% ipython --no-banner

In [1]: import numpy as np

In [2]: np.set_printoptions(precision=3, suppress=True, linewidth=140, legacy="1.25")

In [3]: rd = lambda a: np.round(a, 3) + 0

In [4]: W0 = np.load("dump.npy")

In [5]: W0
Out[5]: 
array([[ 1.139,  3.5  , -0.477, -0.654, -2.529,  5.392,  3.21 , -1.744,  0.127, -2.86 ],
       [ 0.554,  0.785, -1.08 , -0.168,  1.123,  0.594,  0.841, -0.777, -0.127,  0.516],
       [ 1.519,  4.535, -0.735, -0.87 , -3.18 ,  7.042,  4.258, -2.33 ,  0.17 , -3.583],
       [ 0.352,  0.769, -0.584, -0.272,  1.279, -0.277,  0.359, -0.451, -0.711,  0.231],
       [ 1.627,  5.041, -0.48 , -0.865, -4.824,  8.856,  4.971, -2.535,  0.738, -4.608],
       [ 1.164,  2.943, -1.302, -0.733,  0.165,  3.099,  2.459, -1.814, -0.612, -0.913]])

In [6]: M2 = W0 / np.linalg.norm(W0, axis=1, keepdims=True)

In [7]: G = M2 @ M2.T

In [8]: (G - 2 * np.eye(6)).round(6).argmax(axis=1)
Out[8]: array([2, 3, 0, 1, 0, 2])

In [9]: rd(np.linalg.norm(W0, axis=0))
Out[9]: array([ 2.835,  8.252,  2.05 ,  1.604,  6.535, 12.928,  7.748,  4.358,  1.219,  6.588])

In [10]: rd(np.linalg.norm(W0, 2))
Out[10]: 20.0

In [11]: rd(W0[2] @ W0[1])
Out[11]: 9.474

In [12]: rd(np.linalg.norm(W0[2] - W0[1]))
Out[12]: 10.328

In [13]: np.linalg.norm(W0, axis=1).argmax()
Out[13]: 4

In [14]: rd(np.linalg.norm(W0) ** 2 / np.linalg.norm(W0, 2) ** 2)
Out[14]: 1.042

In [15]: rd(np.linalg.norm(W0, 1)), rd(np.linalg.norm(W0, np.inf))
Out[15]: (25.26, 34.545)

In [16]: def softmax(z):
    ...:     e = np.exp(z - z.max(axis=-1, keepdims=True))
    ...:     return e / e.sum(axis=-1, keepdims=True)
    ...: 

In [17]: rd(softmax(10 * W0[4]))
Out[17]: array([0., 0., 0., 0., 0., 1., 0., 0., 0., 0.])

In [18]: rd(softmax(W0).sum(axis=1))
Out[18]: array([1., 1., 1., 1., 1., 1.])

In [19]: rd(softmax(W0[4]))
Out[19]: array([0.001, 0.021, 0.   , 0.   , 0.   , 0.958, 0.02 , 0.   , 0.   , 0.   ])

In [20]: att = W0 @ W0.T / np.sqrt(10)

In [21]: softmax(att).round(6).argmax(axis=1)
Out[21]: array([4, 5, 4, 5, 4, 4])

In [22]: rd(softmax(att + np.triu(np.full(att.shape, -np.inf), 1)))
Out[22]: 
array([[1.   , 0.   , 0.   , 0.   , 0.   , 0.   ],
       [0.624, 0.376, 0.   , 0.   , 0.   , 0.   ],
       [0.   , 0.   , 1.   , 0.   , 0.   , 0.   ],
       [0.118, 0.369, 0.13 , 0.384, 0.   , 0.   ],
       [0.   , 0.   , 0.   , 0.   , 1.   , 0.   ],
       [0.001, 0.   , 0.049, 0.   , 0.95 , 0.   ]])

In [23]: rd(softmax(att)[4] @ W0)
Out[23]: array([ 1.627,  5.041, -0.48 , -0.865, -4.824,  8.856,  4.971, -2.535,  0.738, -4.608])

In [24]: K = np.load("out0.npy")

In [25]: K
Out[25]: 
array([[ -8, -25,  11, -15,  -8,   4,  -7,   0,   2,  31,  11],
       [ 18,  22, -14,  12,  19,  -2,  -4,   2, -11, -32, -14],
       [ 19,  -9,  -2,  -3,  17,  13, -26,  -4, -10,   6,  -2],
       [ -8,  -8,   8,   0, -12,   8,   0,  -8,  12,  16,   8],
       [-14,  14,   2,  12, -17,  -2,  20,  -6,  17,  -8,   2],
       [-21, -10,   7, -12, -16, -15,  19,  10,   3,  13,   7],
       [-22, -18,   6, -24, -11, -26,  20,  22,  -9,  16,   6],
       [-28,  41,  -3,  27, -30, -16,  51,  -4,  28, -35,  -3]])

In [26]: np.unique(K.round(6), axis=0).shape
Out[26]: (8, 11)

In [27]: rd(np.trace(np.linalg.pinv(K) @ K))
Out[27]: 3.0

In [28]: np.abs(np.diag(np.linalg.qr(K)[1])) > 1e-9
Out[28]: array([ True,  True,  True, False, False, False, False, False])

In [29]: np.allclose(K[:-1].T @ np.linalg.lstsq(K[:-1].T, K[-1])[0], K[-1])
Out[29]: True

In [30]: rank = np.linalg.matrix_rank(K)

In [31]: rank
Out[31]: 3

In [32]: ns = np.linalg.svd(K)[2][rank:].T

In [33]: np.allclose(K @ ns, 0)
Out[33]: True

In [34]: [int(np.linalg.matrix_rank(np.delete(K, i, axis=0))) for i in range(8)]
Out[34]: [3, 3, 3, 3, 3, 3, 3, 3]

In [35]: M = np.load("a.npy")

In [36]: rd(M)
Out[36]: 
array([[-0.105, -0.752, -0.187, -0.019],
       [ 0.264, -0.105,  0.063,  0.887],
       [ 0.369,  0.246, -0.527, -0.174],
       [ 0.843, -0.094, -0.049, -0.148],
       [-0.053,  0.092, -0.309,  0.377],
       [-0.158, -0.303, -0.672, -0.012],
       [-0.211,  0.503, -0.365,  0.137]])

In [37]: # keeps lengths

In [38]: q, evecs = np.linalg.qr(M[:, :3])[0], np.linalg.qr(M[:, 3:])[0]

In [39]: sigma = np.linalg.svd(q.T @ evecs, compute_uv=False)

In [40]: np.degrees(np.arccos(sigma.clip(0, 1)))
Out[40]: array([90.])

In [41]: (sigma > 0.9).sum()
Out[41]: 0

In [42]: rd(np.linalg.norm(q @ q.T - evecs @ evecs.T, 2))
Out[42]: 1.0
